$ ipython --no-banner

In [1]: import numpy as np

In [2]: import numpy.linalg as la

In [3]: np.set_printoptions(precision=2, suppress=True, linewidth=160)

In [4]: F = np.load("data.npy")

In [5]: print(F)
[[-0.9   4.79  3.14  3.98 -3.58 -0.41  2.28  0.5   2.79]
 [-0.76  2.06  0.45  1.48 -4.34 -4.34  1.01  3.61  0.06]
 [-2.79  4.08  0.35  5.84 -4.93 -1.08  2.08  1.88  2.08]
 [ 0.34  1.59  0.52 -1.08 -2.33 -2.33 -0.28  3.07 -0.41]
 [-2.48  4.6   0.35  4.84 -2.51  3.58  0.91  0.15  2.6 ]
 [-0.82  1.79 -0.72  0.36 -2.5  -0.96 -0.41  2.96 -0.21]
 [ 1.    1.86  0.65 -2.77  0.24  1.93 -1.59  1.52 -0.14]
 [-1.73  6.87  5.11  7.67 -5.15 -0.59  4.44 -0.8   4.87]
 [ 3.06  3.3   5.92 -2.38 -1.77 -3.47  1.4   1.09  1.3 ]
 [ 2.82  4.08  6.71 -1.1  -2.26 -3.44  2.17  0.55  2.08]
 [-2.25  1.37 -1.8   2.94 -5.65 -5.45  0.93  4.96 -0.63]
 [-3.69  2.4  -2.32  5.65 -6.13 -3.57  1.45  4.16  0.4 ]
 [ 2.04  2.57  2.84 -3.13  0.33  1.3  -0.82  0.76  0.57]
 [-1.52  7.61  5.51  7.33 -3.39  3.13  3.83 -2.42  5.61]
 [ 3.43  9.55 13.8   3.63 -2.01  0.78  5.85 -5.04  7.55]
 [ 1.5   1.37  3.05 -0.98 -5.28 -9.73  1.94  4.77 -0.63]
 [ 0.46  0.3  -0.55 -2.18 -2.97 -4.81 -0.67  4.69 -1.7 ]
 [ 2.04  0.93  2.16 -3.28 -2.66 -5.79  0.07  3.9  -1.07]
 [-1.2   7.32  6.92  8.3  -6.56 -3.63  5.86 -0.54  5.32]
 [-1.55  1.7  -1.72  1.09 -2.66 -0.36 -0.61  3.13 -0.3 ]
 [-2.13  3.54 -0.28  3.59 -2.85  1.59  0.54  1.39  1.54]
 [-1.02  6.54  5.59  6.56 -4.99 -1.5   4.34 -0.54  4.54]
 [ 0.74  3.92  2.79 -0.34  0.04  3.6  -0.17 -0.43  1.92]
 [-0.59  7.24  6.51  6.25 -3.83  0.73  4.18 -1.83  5.24]
 [ 0.68  2.41  1.36 -1.29 -0.96  0.52 -0.53  1.57  0.41]
 [-1.62  3.87  1.76  4.56 -5.15 -3.23  2.47  2.2   1.87]
 [-1.85  7.27  6.73  9.78 -8.34 -6.21  6.79  0.4   5.27]
 [-2.3   5.91  2.57  6.49 -3.56  2.42  2.55 -0.63  3.91]
 [-2.55 -0.95 -6.   -0.39 -3.03 -1.96 -2.46  5.97 -2.95]
 [ 0.11  7.25  6.43  4.33 -1.37  4.52  2.78 -3.06  5.25]
 [-3.31  5.37  2.28  9.   -7.65 -4.52  4.57  1.96  3.37]
 [ 3.14  7.73 10.46  1.09 -0.01  3.48  3.21 -4.22  5.73]
 [ 0.25  7.71  8.47  6.23 -4.54 -1.36  5.25 -1.94  5.71]
 [ 1.99  2.81  2.98 -2.91  0.47  1.84 -0.78  0.46  0.81]
 [-0.15  2.44  0.94  0.36 -2.53 -1.37  0.26  2.33  0.44]]

In [6]: print(np.argsort(-la.norm(F, axis=0).round(6), kind="stable")[:3])
[2 1 3]

In [7]: print([round(float(x), 2) for x in la.svd(F, compute_uv=False)[:3]])
[54.55, 29.99, 21.15]

In [8]: u = np.array([0, -5])

In [9]: print(np.convolve(F[11], u))
[  0.    18.44 -12.    11.58 -28.26  30.63  17.87  -7.27 -20.82  -2.  ]

In [10]: print(np.polyval(u, F[11]))
[-5. -5. -5. -5. -5. -5. -5. -5. -5.]

In [11]: print(np.cross(F[11, :3], F[23, :3]))
[ 32.38  25.37 -25.29]

In [12]: left, sig, Vh = la.svd(F)

In [13]: print(np.argmax(sig[:-1] / (sig[1:] + 1e-6)) + 1)
4

In [14]: print(sig.round(2) + 0)
[54.55 29.99 21.15 12.05  0.    0.    0.    0.    0.  ]

In [15]: A2 = left[:, :4] @ np.diag(sig[:4]) @ Vh[:4]

In [16]: print(np.round(np.abs(F - A2).max(), 2))
0.0

In [17]: print(la.matrix_rank(A2))
4

In [18]: print(round(float(la.norm(F - A2) / la.norm(F)), 2))
0.0

In [19]: print(np.round(la.norm(F - A2, 2), 2), np.round(sig[4], 2))
0.0 0.0

In [20]: print(la.matrix_rank(F, rtol=0.05))
4

In [21]: left, sig, Vh = la.svd(F)

In [22]: evecs = Vh[:(sig > 1e-8).sum()]

In [23]: rng = np.random.default_rng(7089)

In [24]: x0 = F[7] + 2 * F[4] + rng.integers(2) * np.eye(9)[1]

In [25]: print(x0)
[ -6.7   17.08   5.82  17.36 -10.17   6.58   6.27  -0.49  10.08]

In [26]: print(la.matrix_rank(np.vstack([F, x0])))
5

In [27]: print(np.round(la.norm(x0 - evecs.T @ evecs @ x0), 2))
0.67

In [28]: print(np.allclose(evecs.T @ evecs @ x0, x0))
False

In [29]: arr = np.load("out12.npy")

In [30]: print(arr)
[[ 0  0  1 -1  0 -1  2 -2  2 -2]
 [-2  0  0  1 -1  0 -1  2 -2  2]
 [ 2 -2  0  0  1 -1  0 -1  2 -2]
 [-2  2 -2  0  0  1 -1  0 -1  2]
 [ 2 -2  2 -2  0  0  1 -1  0 -1]
 [-1  2 -2  2 -2  0  0  1 -1  0]
 [ 0 -1  2 -2  2 -2  0  0  1 -1]
 [-1  0 -1  2 -2  2 -2  0  0  1]
 [ 1 -1  0 -1  2 -2  2 -2  0  0]
 [ 0  1 -1  0 -1  2 -2  2 -2  0]]

In [31]: idx = rng.permutation(10)

In [32]: print(idx)
[2 0 8 9 5 4 3 6 1 7]

In [33]: A2 = arr[idx][:, idx]

In [34]: print(np.trace(A2))
0

In [35]: print(np.diag(A2))
[0 0 0 0 0 0 0 0 0 0]

In [36]: print(A2)
[[ 0  2  2 -2 -1  1  0  0 -2 -1]
 [ 1  0  2 -2 -1  0 -1  2  0 -2]
 [ 0  1  0  0 -2  2 -1  2 -1 -2]
 [-1  0 -2  0  2 -1  0 -2  1  2]
 [-2 -1 -1  0  0 -2  2  0  2  1]
 [ 2  2  0 -1  0  0 -2  1 -2 -1]
 [-2 -2 -1  2  1  0  0 -1  2  0]
 [ 2  0  1 -1 -2  2 -2  0 -1  0]
 [ 0 -2 -2  2  0 -1  1 -1  0  2]
 [-1 -1  0  1  2 -2  2 -2  0  0]]

In [37]: print(round(la.det(A2), 2), np.round(la.det(arr[idx]), 2))
-1661.0 1661.0

In [38]: print(np.sort(np.abs(np.fft.fft(arr[0]))), np.sort(la.svd(arr, compute_uv=False)))
[ 0.38  0.38  1.    2.62  2.62  2.81  2.81  4.37  4.37 11.  ] [ 0.38  0.38  1.    2.62  2.62  2.81  2.81  4.37  4.37 11.  ]

In [39]: print(np.allclose(arr @ arr.T, arr.T @ arr))
True

In [40]: print(arr @ np.ones(10))
[-1. -1. -1. -1. -1. -1. -1. -1. -1. -1.]

In [41]: print(np.fft.fft(arr[0]))
[-1.  +0.j   -0.38+0.j   -1.  -2.63j -2.62+0.j   -1.  -4.25j 11.  +0.j   -1.  +4.25j -2.62+0.j   -1.  +2.63j -0.38+0.j  ]

In [42]: idx = rng.permutation(10)

In [43]: A2 = arr[:, idx] * rng.choice([-1, 1], 10)

In [44]: print(A2)
[[ 2  0  1 -1  2  0 -2 -2  1  0]
 [-2 -1 -1  0 -2  2  2  1  0  0]
 [ 1  1  0  0  2 -2 -2  0  1  2]
 [ 0  0  0  2 -1  2  2  1 -1 -2]
 [ 1  0  2 -2  0 -2 -1 -1  0  2]
 [-1 -2 -2  2 -1  1  0  0  0 -2]
 [ 0  2  2 -2  1  0 -1  0  2  1]
 [ 0 -2 -2  1  0  1  1  2 -2  0]
 [ 2  2  1  0  0 -1  0 -2  2  1]
 [-2 -1  0  1 -2  0  0  2 -2 -1]]

In [45]: left, _, Vh = la.svd(arr.T @ A2)

In [46]: print(np.round(left @ Vh, 2) + 0)
[[ 0.  0.  0.  0.  0. -1.  0.  0.  0.  0.]
 [ 0.  0.  0.  0.  0.  0.  0.  0.  0. -1.]
 [ 0.  0.  0. -1.  0.  0.  0.  0.  0.  0.]
 [ 0.  0. -1.  0.  0.  0.  0.  0.  0.  0.]
 [ 0.  1.  0.  0.  0.  0.  0.  0.  0.  0.]
 [ 0.  0.  0.  0.  0.  0.  0.  0. -1.  0.]
 [ 0.  0.  0.  0.  0.  0.  0. -1.  0.  0.]
 [-1.  0.  0.  0.  0.  0.  0.  0.  0.  0.]
 [ 0.  0.  0.  0.  1.  0.  0.  0.  0.  0.]
 [ 0.  0.  0.  0.  0.  0.  1.  0.  0.  0.]]

In [47]: print(np.round(la.lstsq(arr, A2)[0], 2) + 0)
[[ 0.  0.  0.  0.  0. -1.  0.  0.  0.  0.]
 [ 0.  0.  0.  0.  0.  0.  0.  0.  0. -1.]
 [ 0.  0.  0. -1.  0.  0.  0.  0.  0.  0.]
 [ 0.  0. -1.  0.  0.  0.  0.  0.  0.  0.]
 [ 0.  1.  0.  0.  0.  0.  0.  0.  0.  0.]
 [ 0.  0.  0.  0.  0.  0.  0.  0. -1.  0.]
 [ 0.  0.  0.  0.  0.  0.  0. -1.  0.  0.]
 [-1.  0.  0.  0.  0.  0.  0.  0.  0.  0.]
 [ 0.  0.  0.  0.  1.  0.  0.  0.  0.  0.]
 [ 0.  0.  0.  0.  0.  0.  1.  0.  0.  0.]]

In [48]: print(idx)
[7 4 3 2 8 0 9 6 5 1]

In [49]: A2 = np.array([[3, 0], [-1, 2], [-2, 2]])

In [50]: E = np.kron(np.eye(3, dtype=int), A2)

In [51]: print(E)
[[ 3  0  0  0  0  0]
 [-1  2  0  0  0  0]
 [-2  2  0  0  0  0]
 [ 0  0  3  0  0  0]
 [ 0  0 -1  2  0  0]
 [ 0  0 -2  2  0  0]
 [ 0  0  0  0  3  0]
 [ 0  0  0  0 -1  2]
 [ 0  0  0  0 -2  2]]

In [52]: x0 = np.array([2, 2, 4, 1, 2, 0])

In [53]: print(np.sign((E @ x0).round(6)))
[ 1  1  0  1 -1 -1  1 -1 -1]

In [54]: print((E @ x0).argmax())
3

In [55]: print(np.einsum("ij,j->i", E, x0))
[ 6  2  0 12 -2 -6  6 -2 -4]

In [56]: print(E * x0)
[[ 6  0  0  0  0  0]
 [-2  4  0  0  0  0]
 [-4  4  0  0  0  0]
 [ 0  0 12  0  0  0]
 [ 0  0 -4  2  0  0]
 [ 0  0 -8  2  0  0]
 [ 0  0  0  0  6  0]
 [ 0  0  0  0 -2  0]
 [ 0  0  0  0 -4  0]]

In [57]: print(la.norm(E @ x0) <= la.norm(E, 2) * la.norm(x0) + 1e-9)
True

In [58]: print(E @ (2 * x0))
[ 12   4   0  24  -4 -12  12  -4  -8]

In [59]: x0 = np.array([-1, -2, 0, -1, 2, 0])

In [60]: target = E @ x0

In [61]: print(target)
[-3 -3 -2  0 -2 -2  6 -2 -4]

In [62]: print(np.round(la.lstsq(E, target)[0], 2) + 0)
[-1. -2.  0. -1.  2.  0.]

In [63]: print(np.round(la.pinv(E) @ E, 2) + 0)
[[1. 0. 0. 0. 0. 0.]
 [0. 1. 0. 0. 0. 0.]
 [0. 0. 1. 0. 0. 0.]
 [0. 0. 0. 1. 0. 0.]
 [0. 0. 0. 0. 1. 0.]
 [0. 0. 0. 0. 0. 1.]]

In [64]: print(np.round(la.solve(E.T @ E, E.T @ target), 2) + 0)
[-1. -2.  0. -1.  2.  0.]

In [65]: target = target + 0.1 * rng.normal(size=9)

In [66]: print(target)
[-2.95 -3.12 -2.08  0.03 -1.87 -2.06  6.01 -2.16 -4.02]

In [67]: beta, *_ = la.lstsq(E, target)

In [68]: print(beta.round())
[-1. -2.  0. -1.  2. -0.]

In [69]: print(round(la.norm(target - E @ beta), 2))
0.16

In [70]: print(beta)
[-0.99 -2.04  0.02 -0.97  1.99 -0.05]

In [71]: print([round(float(la.norm(la.solve(E.T @ E + lam * np.eye(6), E.T @ target))), 2) for lam in (0, 1, 10, 100)])
[3.17, 2.72, 1.4, 0.29]

In [72]: print(np.round(E.T @ (target - E @ beta), 2) + 0)
[0. 0. 0. 0. 0. 0.]
